>>> import numpy as np
>>> np.set_printoptions(precision=2, suppress=True, linewidth=120, legacy="1.25")
>>> def rd(a):
...     return np.round(a, 2) + 0
... 
>>> data = np.loadtxt("data.csv", delimiter=",")
>>> data
array([[-0.26, -0.18,  0.95, -0.61,  0.64,  0.58, -0.91, -0.24],
       [-0.42, -0.41,  1.  , -0.81,  0.96,  0.86, -0.98, -0.38],
       [ 0.37, -0.68, -1.  ,  0.95, -1.  , -0.85,  1.  ,  0.86],
       [ 0.4 ,  0.78, -0.98,  0.55, -0.51, -0.79,  0.38, -0.16],
       [ 0.32,  0.38, -0.97,  0.64, -0.62, -0.67,  0.88,  0.16],
       [ 0.09, -0.78, -1.  ,  0.79, -1.  , -0.67,  1.  ,  0.83],
       [-0.18, -0.15, -0.78, -0.28, -0.99, -0.25, -0.09,  0.24],
       [-0.49, -0.61,  1.  , -0.85,  0.99,  0.92, -0.98, -0.36],
       [ 0.26,  0.24, -0.96,  0.6 , -0.79, -0.64,  0.89,  0.24],
       [-0.15,  0.91,  0.99, -0.9 ,  0.99,  0.5 , -1.  , -0.89],
       [-0.26, -0.49,  0.85, -0.43,  0.05,  0.53, -0.45,  0.06],
       [-0.64, -0.99,  1.  , -0.62,  0.6 ,  0.96,  0.68,  0.6 ],
       [-0.18, -0.85, -0.33,  0.28, -0.89,  0.25,  0.97,  0.63],
       [-0.18, -0.9 , -0.16,  0.39, -0.79,  0.36,  0.99,  0.69],
       [-0.15, -0.95, -0.74,  0.65, -0.95,  0.23,  1.  ,  0.83],
       [-0.62, -0.11,  1.  , -0.98,  1.  ,  0.97, -1.  , -0.78],
       [-0.29, -0.19,  0.99, -0.69,  0.96,  0.75, -0.96, -0.38],
       [-0.26, -0.74,  0.71, -0.19, -0.33,  0.53,  0.54,  0.35],
       [ 0.12,  0.34, -0.14,  0.11,  0.51, -0.16, -0.19, -0.16],
       [ 0.12,  0.81, -0.97, -0.19, -0.99, -0.76, -0.83, -0.25],
       [-0.26,  0.25,  0.73, -0.72, -0.61,  0.26, -0.97, -0.33],
       [ 0.18,  0.51, -0.91,  0.24, -0.8 , -0.58,  0.12, -0.04],
       [-0.09, -0.69,  0.71,  0.2 ,  0.74,  0.49,  0.82,  0.31],
       [-0.21,  0.86,  0.72, -0.87, -0.58, -0.03, -1.  , -0.73]])
>>> Xs = (data - data.mean(axis=0)) / data.std(axis=0)
>>> rd(Xs.std(axis=0))
array([1., 1., 1., 1., 1., 1., 1., 1.])
>>> c = np.linalg.lstsq(np.delete(Xs, 1, axis=1), Xs[:, 1])[0]
>>> rd(c)
array([ 0.78, -0.31, -1.02, -0.16, -0.07,  0.55, -0.91])
>>> out = np.c_[data[:, :6] @ np.array([[0, 2, 2, -1, 2, 0],
...     [-1, 1, 1, -1, -1, -1],
...     [1, -2, -1, -1, -1, 0],
...     [-2, 2, -1, 1, 0, 0],
...     [2, 1, 1, -1, -2, -1],
...     [-1, 1, 0, 2, 1, -1]]), np.array([3, 2, 2, 1, 2, 0, 3, 3, 2, 0, 1, 0, 0, 1, 1, 2, 2, 1, 3, 1, 3, 0, 3, 3])]
>>> print(rd(out))
[[ 3.05 -2.6  -0.4  -0.6  -1.99 -1.04  3.  ]
 [ 4.09 -3.05 -0.48 -0.22 -2.49 -1.41  2.  ]
 [-3.37  2.11 -0.89  1.56  3.57  2.53  2.  ]
 [-3.09  3.34  1.5  -0.72  1.23  0.52  1.  ]
 [-3.2   2.95  0.73  0.19  1.8   0.91  2.  ]
 [-3.13  1.31 -1.39  2.14  3.29  2.45  0.  ]
 [-1.8  -0.75 -0.44  1.32  2.3   1.39  3.  ]
 [ 4.37 -3.38 -0.75  0.1  -2.43 -1.3   3.  ]
 [-3.34  2.45  0.33  0.57  2.18  1.19  2.  ]
 [ 3.36 -1.68  1.51 -2.64 -3.68 -2.4   0.  ]
 [ 1.77 -2.99 -1.38  0.48 -0.45 -0.09  1.  ]
 [ 3.47 -3.95 -2.05  1.33 -1.53 -0.57  0.  ]
 [-2.07 -0.63 -2.05  3.03  2.85  1.49  0.  ]
 [-1.98 -0.59 -2.28  3.14  2.64  1.33  1.  ]
 [-3.22  0.81 -2.11  3.9   3.52  1.67  1.  ]
 [ 4.1  -3.34 -0.37 -0.31 -3.16 -1.86  2.  ]
 [ 3.73 -2.42 -0.11 -0.66 -2.55 -1.52  2.  ]
 [ 0.64 -2.86 -2.11  1.49  0.7   0.54  1.  ]
 [ 0.48  1.43  1.12 -1.04 -1.14 -0.69  3.  ]
 [-2.62  0.86  1.22 -0.68  1.62  0.94  1.  ]
 [ 0.44 -3.52 -0.89 -0.31 -0.02  0.1   3.  ]
 [-2.92  1.79  0.74  0.1   1.78  0.87  0.  ]
 [ 1.99 -0.66 -1.04  0.51 -1.19 -0.54  3.  ]
 [ 0.47 -3.35  0.01 -1.72 -0.87 -0.25  3.  ]]
>>> rd(np.linalg.norm(np.linalg.qr(data)[0].T @ out, axis=0) ** 2 / ((out ** 2).sum(axis=0) + 1e-12))
array([1.  , 1.  , 1.  , 1.  , 1.  , 1.  , 0.28])
>>> rd(np.linalg.norm(out - data @ np.linalg.lstsq(data, out)[0], axis=0))
array([0.  , 0.  , 0.  , 0.  , 0.  , 0.  , 8.19])
>>> rd(np.linalg.lstsq(data, out[:, 0])[0])
array([ 0., -1.,  1., -2.,  2., -1.,  0.,  0.])
>>> rd(np.abs(out).max())
4.37
>>> np.count_nonzero(out)
163
>>> rd(out.sum(axis=0))
array([  1.22, -18.72, -11.58,  10.96,   5.98,   4.26,  39.  ])
>>> np.linalg.matrix_rank(out)
7
>>> x0 = np.array([2, 1, -2, -2, 2, 2, -2, -1])
>>> target = data @ x0
>>> rd(np.linalg.pinv(data) @ data)
array([[1., 0., 0., 0., 0., 0., 0., 0.],
       [0., 1., 0., 0., 0., 0., 0., 0.],
       [0., 0., 1., 0., 0., 0., 0., 0.],
       [0., 0., 0., 1., 0., 0., 0., 0.],
       [0., 0., 0., 0., 1., 0., 0., 0.],
       [0., 0., 0., 0., 0., 1., 0., 0.],
       [0., 0., 0., 0., 0., 0., 1., 0.],
       [0., 0., 0., 0., 0., 0., 0., 1.]])
>>> rd(np.linalg.solve(data.T @ data, data.T @ target))
array([ 2.,  1., -2., -2.,  2.,  2., -2., -1.])
>>> rng = np.random.default_rng(42302)
>>> target = target + 0.1 * rng.normal(size=24)
>>> rd(target)
array([ 3.1 ,  4.44, -6.21, -0.79, -2.79, -6.42, -0.89,  4.31, -3.58,  6.17,  0.4 , -1.84, -4.93, -5.15, -5.28,  5.33,
        4.36, -3.14,  1.99,  1.79,  1.35, -0.77, -2.24,  2.36])
>>> c, *_ = np.linalg.lstsq(data, target)
>>> rd(data.T @ (target - data @ c))
array([0., 0., 0., 0., 0., 0., 0., 0.])
>>> print(rd(np.linalg.norm(target - data @ c)))
0.37
>>> P = data @ np.linalg.solve(data.T @ data, data.T)
>>> rd(P @ data[:, 4])
array([ 0.64,  0.96, -1.  , -0.51, -0.62, -1.  , -0.99,  0.99, -0.79,  0.99,  0.05,  0.6 , -0.89, -0.79, -0.95,  1.  ,
        0.96, -0.33,  0.51, -0.99, -0.61, -0.8 ,  0.74, -0.58])
>>> rd(np.trace(P))
8.0
>>> np.allclose(P @ P, P)
True
>>> rd(np.linalg.eigvalsh(P))
array([0., 0., 0., 0., 0., 0., 0., 0., 0., 0., 0., 0., 0., 0., 0., 0., 1., 1., 1., 1., 1., 1., 1., 1.])
>>> m1 = np.load("mat.npy")
>>> m1
array([[ 1.54,  0.11,  1.69, -0.14],
       [ 1.48,  1.52,  1.72, -0.75],
       [-0.28, -0.81, -0.01,  0.08],
       [-0.18, -0.83,  0.47, -0.46],
       [ 0.  ,  0.09, -2.11, -0.08],
       [-2.3 , -0.77, -0.43, -0.47],
       [ 2.13, -1.46, -0.24, -0.95],
       [ 2.49, -1.7 ,  0.23,  0.83],
       [ 0.21,  0.45, -0.36, -0.63],
       [-0.61,  0.4 , -1.21,  0.27]])
>>> idx = rng.permutation(4)
>>> out = m1[:, idx] * rng.choice([-1, 1], 4)
>>> out
array([[-1.69,  0.11, -0.14, -1.54],
       [-1.72,  1.52, -0.75, -1.48],
       [ 0.01, -0.81,  0.08,  0.28],
       [-0.47, -0.83, -0.46,  0.18],
       [ 2.11,  0.09, -0.08, -0.  ],
       [ 0.43, -0.77, -0.47,  2.3 ],
       [ 0.24, -1.46, -0.95, -2.13],
       [-0.23, -1.7 ,  0.83, -2.49],
       [ 0.36,  0.45, -0.63, -0.21],
       [ 1.21,  0.4 ,  0.27,  0.61]])
>>> Uu, _, Vh = np.linalg.svd(m1.T @ out)
>>> rd(np.linalg.lstsq(m1, out)[0])
array([[ 0.,  0.,  0., -1.],
       [ 0.,  1.,  0.,  0.],
       [-1.,  0.,  0.,  0.],
       [ 0.,  0.,  1.,  0.]])
>>> Xs = m1 - m1.mean(axis=0)
>>> evecs = np.linalg.svd(Xs)[2][:3]
>>> out = Xs - Xs @ evecs.T @ evecs
>>> rd((Xs @ evecs.T).std(axis=0))
array([1.53, 1.06, 0.78])
>>> rd(np.diag(evecs.T @ evecs))
array([0.99, 0.98, 0.98, 0.04])
>>> Xs = m1 - m1.mean(axis=1)
Traceback (most recent call last):
  File "<python-input-45>", line 1, in <module>
    Xs = m1 - m1.mean(axis=1)
         ~~~^~~~~~~~~~~~~~~~~
ValueError: operands could not be broadcast together with shapes (10,4) (10,) 
>>> Xs = m1 - m1.mean(axis=0)
>>> Uu, s, Vh = np.linalg.svd(Xs, full_matrices=False)
>>> rd(Vh[0] * np.sign(Vh[0, np.abs(Vh[0]).argmax()]))
array([ 0.85, -0.03,  0.53,  0.  ])
>>> np.abs(Vh[0]).argmax()
0
>>> rd(np.abs(Vh[-1]))
array([0.07, 0.15, 0.13, 0.98])
>>> rd(s ** 2 / (s ** 2).sum())
array([0.55, 0.26, 0.14, 0.05])
>>> arr = np.array([[1.02, 8.01, 5.96, 3.0, 4.0],
...     [0.0, 0.03, -0.01, -0.01, 0.0],
...     [1.97, 9.99, 6.0, 6.0, 4.04],
...     [1.02, 1.98, 0.02, 2.99, 0.02],
...     [1.01, 1.99, 0.0, 3.01, 0.01],
...     [-0.01, 2.98, 2.95, -0.02, 2.0],
...     [1.01, 2.02, 0.01, 2.97, -0.03],
...     [0.02, 3.0, 3.02, 0.03, 2.0],
...     [-0.04, 3.03, 2.99, -0.03, 2.0]])
>>> gram = arr.T @ arr
>>> print((arr @ arr.T).shape)
(9, 9)
>>> print(rd(np.diag(gram)))
[  8.   202.98  98.29  71.82  44.32]
>>> rd(np.linalg.svd(arr, compute_uv=False) ** 2)
array([389.36,  36.05,   0.01,   0.  ,   0.  ])
>>> print(rd(np.linalg.eigvalsh(gram)[::-1]))
[389.36  36.05   0.01   0.     0.  ]
>>> x0 = np.array([-1, 2, -2, 2, 0])
>>> target = arr @ x0
>>> rd(target)
array([ 9.08,  0.06, 18.01,  8.88,  8.99,  0.03,  8.95,  0.  ,  0.06])
>>> rd(np.linalg.lstsq(arr, target)[0])
array([-1.,  2., -2.,  2.,  0.])
>>> rd(np.linalg.pinv(arr) @ arr)
array([[1., 0., 0., 0., 0.],
       [0., 1., 0., 0., 0.],
       [0., 0., 1., 0., 0.],
       [0., 0., 0., 1., 0.],
       [0., 0., 0., 0., 1.]])
>>> target = target + 0.3 * rng.normal(size=9)
>>> print(rd(target))
[ 9.47  0.27 17.77  9.17  9.   -0.31  8.9   0.53 -0.14]
>>> c, *_ = np.linalg.lstsq(arr, target)
>>> c.round()
array([10., -1.,  2.,  0., -2.])
>>> [round(float(np.linalg.norm(np.linalg.solve(arr.T @ arr + lam * np.eye(5), arr.T @ target))), 2) for lam in (0, 1, 10, 100)]
[10.62, 2.49, 2.09, 1.06]
